$ python -q
>>> import numpy as np
>>> np.set_printoptions(suppress=True, linewidth=200)
>>> def tidy(a):
...     return np.round(a, 2) + 0
... 
>>> X = np.loadtxt("out1.csv", delimiter=",")
>>> print(X)
[[ 0.  1.  1.  1.]
 [ 0. -2.  2.  0.]
 [ 0.  0.  1.  0.]
 [ 0.  0.  0.  1.]]
>>> # triangular, det is the product of the diagonal
>>> print(tidy(np.linalg.eigvals(X)))
[ 0. -2.  1.  1.]
>>> print(np.einsum("ij,ji->", X, X))
6.0
>>> print(np.linalg.cond(X) > 100)
True
>>> print([round(float(x), 2) for x in np.linalg.svd(X, compute_uv=False)[:3]])
[2.92, 1.91, 0.89]
>>> print(np.argsort(-np.linalg.norm(X, axis=0).round(6), kind="stable")[:3])
[2 1 3]
>>> print(np.prod(np.diag(X)), tidy(np.linalg.det(X)))
-0.0 0.0
>>> print([int(np.linalg.matrix_rank(np.linalg.matrix_power(X, p))) for p in range(1, 5)])
[3, 3, 3, 3]
>>> feats = np.array([[-3, 0, 0], [0, -3, 0], [0, 0, -1]])
>>> print(feats)
[[-3  0  0]
 [ 0 -3  0]
 [ 0  0 -1]]
>>> print(tidy(np.linalg.norm(feats, axis=0)))
[3. 3. 1.]
>>> print(feats.T @ feats)
[[9 0 0]
 [0 9 0]
 [0 0 1]]
>>> print(tidy(np.sort(np.linalg.eigvals(feats))))
[-3. -3. -1.]
>>> print(np.prod(np.diag(feats)), tidy(np.linalg.det(feats)))
-9 -9.0
>>> print(feats @ feats)
[[9 0 0]
 [0 9 0]
 [0 0 1]]
>>> print(tidy(np.linalg.eigvalsh(feats).min()))
-3.0
>>> print(np.all(np.linalg.eigvalsh(feats) > 0))
False
>>> print([round(float(np.linalg.det(feats[:i, :i])), 2) + 0 for i in range(1, 4)])
[-3.0, 9.0, -9.0]
>>> try:
...     np.linalg.cholesky(feats)
... except np.linalg.LinAlgError as e:
...     print("failed:", e)
... 
failed: Matrix is not positive definite
